>>> import numpy as np
>>> from numpy import linalg as LA
>>> np.set_printoptions(suppress=True, linewidth=160)
>>> def tidy(a):
...     return np.round(a, 1) + 0
... 
>>> arr = np.load("test19.npy")
>>> tidy(arr)
array([[ 1. ,  0. ,  0. ],
       [ 0. ,  0.3, -1. ],
       [ 0. ,  1. ,  0.3]])
>>> f = np.array([5, 6, 0])
>>> tidy(np.convolve(arr[2], f))
array([0. , 4.8, 7.3, 1.9, 0. ])
>>> tidy(np.polyval(f, arr[2]))
array([ 0. , 10.2,  2.3])
>>> tidy(np.array([np.convolve(row, f, "same") for row in arr]))
array([[ 6. ,  0. ,  0. ],
       [ 1.5, -2.9, -5.7],
       [ 4.8,  7.3,  1.9]])
>>> rng = np.random.default_rng(87)
>>> other = arr + rng.integers(-2, 3, (3, 1)) @ rng.integers(-2, 3, (1, 3))
>>> tidy(other)
array([[ 2. ,  0. , -2. ],
       [ 0. ,  0.3, -1. ],
       [-2. ,  1. ,  4.3]])
>>> np.abs(other - arr).sum(axis=1)
array([3., 0., 6.])
>>> tidy(LA.svd(other - arr, compute_uv=False))
array([5., 0., 0.])
>>> other - arr
array([[ 1.,  0., -2.],
       [ 0.,  0.,  0.],
       [-2.,  0.,  4.]])
>>> tidy((other - other.T) / 2)
array([[ 0.,  0.,  0.],
       [ 0.,  0., -1.],
       [ 0.,  1.,  0.]])
>>> tidy(LA.det(other))
np.float64(3.2)
>>> np.allclose(other, other.T)
False
>>> tidy((other + other.T) / 2)
array([[ 2. ,  0. , -2. ],
       [ 0. ,  0.3,  0. ],
       [-2. ,  0. ,  4.3]])
>>> tidy(other @ other)
array([[  8. ,  -1.9, -12.6],
       [  1.9,  -0.8,  -4.4],
       [-12.6,   4.4,  21.7]])
>>> tidy(np.sort(np.abs(LA.eigvals(other))))
array([0.8, 0.8, 5.3])
>>> tidy(arr @ arr.T)
array([[1., 0., 0.],
       [0., 1., 0.],
       [0., 0., 1.]])
>>> E = np.load("arr.npy")
>>> E
array([[-0.2, -0.1,  0.2, -0.3],
       [-0.2, -0.9, -0.6, -0.8],
       [ 0.2,  0.1, -1.6, -0.1],
       [-0.1, -0.2,  0.2, -0.3],
       [-1.1, -1.3, -1.1, -0.1]])
>>> t3 = np.stack([E, -1 * E, E[::-1]])
>>> t3.shape
(3, 5, 4)
>>> LA.matrix_rank(t3)
array([4, 4, 4])
>>> LA.matrix_rank(t3.reshape(3, -1))
np.int64(2)
>>> th = np.radians(135)
>>> R = np.eye(4)
>>> R[1, 1] = R[3, 3] = np.cos(th)
>>> R[1, 3], R[3, 1] = -np.sin(th), np.sin(th)
>>> tidy(R)
array([[ 1. ,  0. ,  0. ,  0. ],
       [ 0. , -0.7,  0. , -0.7],
       [ 0. ,  0. ,  1. ,  0. ],
       [ 0. ,  0.7,  0. , -0.7]])
>>> other = E @ R.T
>>> tidy(np.abs(other - E).max(axis=0))
array([0. , 2.3, 0. , 0.7])
>>> tidy(other)
array([[-0.2,  0.3,  0.2,  0.1],
       [-0.2,  1.2, -0.6, -0.1],
       [ 0.2,  0. , -1.6,  0.1],
       [-0.1,  0.4,  0.2,  0.1],
       [-1.1,  1. , -1.1, -0.8]])
>>> x = np.array([-1, -2, 0, 1])
>>> y = E @ x
>>> tidy(LA.solve(E.T @ E, E.T @ y))
array([-1., -2.,  0.,  1.])
>>> tidy(LA.pinv(E) @ E)
array([[1., 0., 0., 0.],
       [0., 1., 0., 0.],
       [0., 0., 1., 0.],
       [0., 0., 0., 1.]])
>>> y = y + 0.3 * rng.normal(size=5)
>>> tidy(y)
array([ 0.6,  1. , -0.7,  0.4,  3.6])
>>> coef, *_ = LA.lstsq(E, y)
>>> [round(float(LA.norm(LA.solve(E.T @ E + lam * np.eye(4), E.T @ y))), 2) for lam in (0, 1, 10, 100)]
[2.7, 1.55, 0.54, 0.08]
>>> mat = np.load("mat.npy")
>>> mat
array([[-5., -1., -2.,  1.],
       [ 0., -7., -4.,  2.],
       [ 0.,  3.,  1., -3.],
       [ 0.,  3.,  6., -8.]])
>>> Q = mat.astype(float).copy()
>>> for j in range(4):
...     Q[:, j] -= Q[:, :j] @ (Q[:, :j].T @ Q[:, j])
...     Q[:, j] /= LA.norm(Q[:, j])
... 
>>> tidy(Q.T @ mat)
array([[ 5. ,  1. ,  2. , -1. ],
       [ 0. ,  8.2,  6. , -5.7],
       [ 0. ,  0. ,  4.1, -5.9],
       [ 0. ,  0. ,  0. ,  2.9]])
>>> other = np.array([[3, 2, 0], [3, 1, 3]])
>>> W0 = np.block([[np.zeros((2, 2)), other], [other.T, np.zeros((3, 3))]])
>>> W0
array([[0., 0., 3., 2., 0.],
       [0., 0., 3., 1., 3.],
       [3., 3., 0., 0., 0.],
       [2., 1., 0., 0., 0.],
       [0., 3., 0., 0., 0.]])
>>> # rows and columns are dependent
>>> P = E @ LA.solve(E.T @ E, E.T)
>>> tidy(P)
array([[ 0.9, -0.1,  0. ,  0.3,  0. ],
       [-0.1,  1. ,  0. ,  0.2,  0. ],
       [ 0. ,  0. ,  1. , -0.1,  0. ],
       [ 0.3,  0.2, -0.1,  0.2,  0. ],
       [ 0. ,  0. ,  0. ,  0. ,  1. ]])
>>> tidy(LA.eigvalsh(P))
array([0., 1., 1., 1., 1.])
>>> tidy(P @ E[:, 2])
array([ 0.2, -0.6, -1.6,  0.2, -1.1])
>>> np.allclose(P @ P, P)
True
>>> Uu, sigma, vt = LA.svd(P)
>>> evecs = vt[:(sigma > 1e-8).sum()]
>>> x = P[4] + 2 * P[0] + rng.integers(2) * np.eye(5)[2]
>>> tidy(x)
array([ 1.7, -0.2,  1.1,  0.6,  1. ])
>>> np.allclose(evecs.T @ evecs @ x, x)
False
>>> tidy(np.diag(evecs.T @ evecs))
array([0.9, 1. , 1. , 0.2, 1. ])
>>> f = np.array([-1, -1])
>>> np.convolve(W0[3], f)
array([-2., -3., -1.,  0.,  0.,  0.])
>>> np.cross(W0[3, :3], W0[4, :3])
array([0., 0., 6.])
>>> x = np.array([0, -1, 0, 2, 2])
>>> (W0 @ x).argmax()
np.int64(1)
>>> np.einsum("ij,j->i", W0, x)
array([ 4.,  8., -3., -1., -3.])
>>> J = np.array([[-1, -3, 0, 3, -2, -2],
...     [3, 1, 0, -3, 3, 1],
...     [0, 0, -2, 0, 0, 0],
...     [0, 1, 0, -1, 0, -2],
...     [3, 2, 0, -3, 3, -3],
...     [2, 3, 0, -3, 3, 1]])
>>> np.flatnonzero(LA.matrix_power((J != 0) + (J.T != 0) + np.eye(6), 6)[2])
array([2])
>>> J @ J
array([[-18,  -7,   0,  15, -19,  -3],
       [ 11,  -2,   0,  -3,   9,  -7],
       [  0,   0,   4,   0,   0,   0],
       [ -1,  -6,   0,   4,  -3,   1],
       [  6, -13,   0,   6,   0, -10],
       [ 18,   3,   0, -12,  17,  -3]])
>>> X = np.loadtxt("dump.csv", delimiter=",")
>>> tidy(X)
array([[ 0.7,  0.5, -0.5],
       [ 0.5,  0.2,  0.8],
       [-0.5,  0.8,  0.2]])
>>> w, evecs = LA.eig(X)
>>> tidy(np.prod(w))
np.float64(-1.0)
>>> tidy(w)
array([ 1., -1.,  1.])
>>> P = np.triu(np.array([[-1, -1, 2], [-1, 1, 2], [-1, 0, -2]]), 1) + np.eye(3)
>>> other = P @ X @ LA.inv(P)
>>> tidy(P @ X - X @ P)
array([[-1.5,  2.2, -2.9],
       [-1. ,  2.2, -1. ],
       [ 0. , -0.5, -0.7]])
>>> tidy(other)
array([[-0.8,  1.2, -1.8],
       [-0.5,  1.3, -0.5],
       [-0.5,  0.3,  0.5]])
>>> np.trace(other), np.trace(X)
(np.float64(1.0), np.float64(1.0))
>>> x = np.array([2, 0, -1])
>>> h = np.maximum(arr @ x, 0)
>>> np.flatnonzero(h > 1e-9)
array([0, 1])
>>> other = np.array([[-4, -4], [0, -2]])
>>> cent = np.kron(other, X)
>>> tidy(LA.norm(cent, 2)), tidy(LA.norm(other, 2) * LA.norm(X, 2))
(np.float64(5.8), np.float64(5.8))
>>> tidy(cent)
array([[-2.8, -2. ,  2. , -2.8, -2. ,  2. ],
       [-2. , -0.6, -3.4, -2. , -0.6, -3.4],
       [ 2. , -3.4, -0.6,  2. , -3.4, -0.6],
       [ 0. ,  0. ,  0. , -1.4, -1. ,  1. ],
       [ 0. ,  0. ,  0. , -1. , -0.3, -1.7],
       [ 0. ,  0. ,  0. ,  1. , -1.7, -0.3]])
>>> lab = rng.integers(0, 3, 3)
>>> A = (lab[:, None] == lab) * -2 + np.eye(3)
>>> A
array([[-1.,  0.,  0.],
       [ 0., -1.,  0.],
       [ 0.,  0., -1.]])
>>> # keeps lengths
>>> x = np.array([0, 1, 0])
>>> [p for p in range(1, 25) if np.allclose(LA.matrix_power(A, p), np.eye(3))]
[2, 4, 6, 8, 10, 12, 14, 16, 18, 20, 22, 24]
>>> tidy(np.sort(np.abs(np.degrees(np.angle(LA.eigvals(A))))))
array([180., 180., 180.])
>>> A.T @ (A @ x)
array([0., 1., 0.])
>>> tidy(LA.norm(x)), tidy(LA.norm(A @ x))
(np.float64(1.0), np.float64(1.0))
>>> tidy(np.abs(LA.eigvals(A)))
array([1., 1., 1.])
>>> x = np.array([3, 0, 3])
>>> (A @ x).argmax()
np.int64(1)
>>> (A * x).sum(axis=1)
array([-3.,  0., -3.])
>>> np.einsum("ij,j->i", A, x)
array([-3.,  0., -3.])
>>> np.sign((A @ x).round(6))
array([-1.,  0., -1.])
>>> A @ x
array([-3.,  0., -3.])
>>> LA.norm(A @ x) <= LA.norm(A, 2) * LA.norm(x) + 1e-9
np.True_
>>> A * x
array([[-3.,  0.,  0.],
       [ 0., -0.,  0.],
       [ 0.,  0., -3.]])
>>> [round(float(LA.det(A[:i, :i])), 2) + 0 for i in range(1, 4)]
[-1.0, 1.0, -1.0]
>>> np.all(LA.eigvalsh(A) > 0)
np.False_
>>> m1 = np.load("run17.npy")
>>> m1
array([[0, 1, 1],
       [1, 0, 1],
       [1, 1, 0]])
>>> Uu, sigma, vt = LA.svd(m1, full_matrices=False)
>>> Uu.shape, sigma.shape, vt.shape
((3, 3), (3,), (3, 3))
>>> np.abs(Uu[:, 0]).round(6).argmax()
np.int64(0)
>>> np.allclose(Uu * sigma @ vt, m1)
True
>>> tidy(Uu.T @ m1 @ vt.T)
array([[2., 0., 0.],
       [0., 1., 0.],
       [0., 0., 1.]])
>>> tidy(np.cumsum(sigma ** 2) / np.sum(sigma ** 2))
array([0.7, 0.8, 1. ])
